$ python -q
>>> import numpy as np
>>> np.set_printoptions(precision=2, suppress=True, linewidth=140)
>>> def rnd(a):
...     return np.round(a, 2) + 0
... 
>>> data = np.load("w.npy")
>>> data
array([[ 1.,  0.,  0.,  0.],
       [ 0., -1., -3., -3.],
       [ 0., -1., -1.,  0.],
       [ 0., -1., -2., -1.]])
>>> # 2 groups of indices that never mix
>>> r0 = np.array([9, 3, -4])
>>> np.cross(data[0, :3], data[1, :3])
array([ 0.,  3., -1.])
>>> np.array([np.convolve(row, r0, "same") for row in data])
array([[  3.,  -4.,   0.,   0.],
       [ -9., -30., -32.,   3.],
       [ -9., -12.,   1.,   4.],
       [ -9., -21., -11.,   5.]])
>>> np.correlate(data[0], data[1], "full")
array([-3., -3., -1.,  0.,  0.,  0.,  0.])
>>> np.polyval(r0, data[0])
array([ 8., -4., -4., -4.])
>>> rnd(np.linalg.norm(data[0], 1)), rnd(np.linalg.norm(data[0], np.inf))
(np.float64(1.0), np.float64(1.0))
>>> rnd(np.linalg.norm(data[0] - data[1]))
np.float64(4.47)
>>> rnd(np.linalg.norm(data, "nuc"))
np.float64(7.43)
>>> rnd(np.linalg.norm(data, axis=1))
array([1.  , 4.36, 1.41, 2.45])
>>> rnd(np.linalg.det(data[::-1]))
np.float64(-1.0)
>>> rnd(np.linalg.det(2 * data)), rnd(np.linalg.det(data))
(np.float64(-16.0), np.float64(-1.0))
>>> rnd(np.linalg.eigvals(data))
array([-3.85+0.j  ,  0.42+0.28j,  0.42-0.28j,  1.  +0.j  ])
>>> rnd(np.linalg.det(data))
np.float64(-1.0)
>>> rnd(np.abs(np.linalg.eigvals(data)).max())
np.float64(3.85)
>>> data @ data
array([[ 1.,  0.,  0.,  0.],
       [ 0.,  7., 12.,  6.],
       [ 0.,  2.,  4.,  3.],
       [ 0.,  4.,  7.,  4.]])
>>> np.trace(data)
np.float64(-2.0)
>>> feats = np.array([[-5, -5, 0, 0], [0, -4, 0, 0], [0, 0, 5, 1], [0, 0, 0, -2]])
>>> # 2 blocks once reordered
>>> (np.linalg.matrix_power((feats != 0) + (feats.T != 0) + np.eye(4), 4) > 0).astype(int)
array([[1, 1, 0, 0],
       [1, 1, 0, 0],
       [0, 0, 1, 1],
       [0, 0, 1, 1]])
>>> feats @ feats
array([[25, 45,  0,  0],
       [ 0, 16,  0,  0],
       [ 0,  0, 25,  3],
       [ 0,  0,  0,  4]])
>>> np.flatnonzero(np.linalg.matrix_power((feats != 0) + (feats.T != 0) + np.eye(4), 4)[3])
array([2, 3])
>>> x = np.array([5, 2, 0, 0])
>>> target = feats @ x
>>> target
array([-35,  -8,   0,   0])
>>> rnd(np.linalg.solve(feats, target))
array([5., 2., 0., 0.])
>>> rnd(np.linalg.solve(feats, 3 * target))
array([15.,  6.,  0.,  0.])
>>> rnd(np.linalg.solve(feats.T, feats[1]))
array([0., 1., 0., 0.])
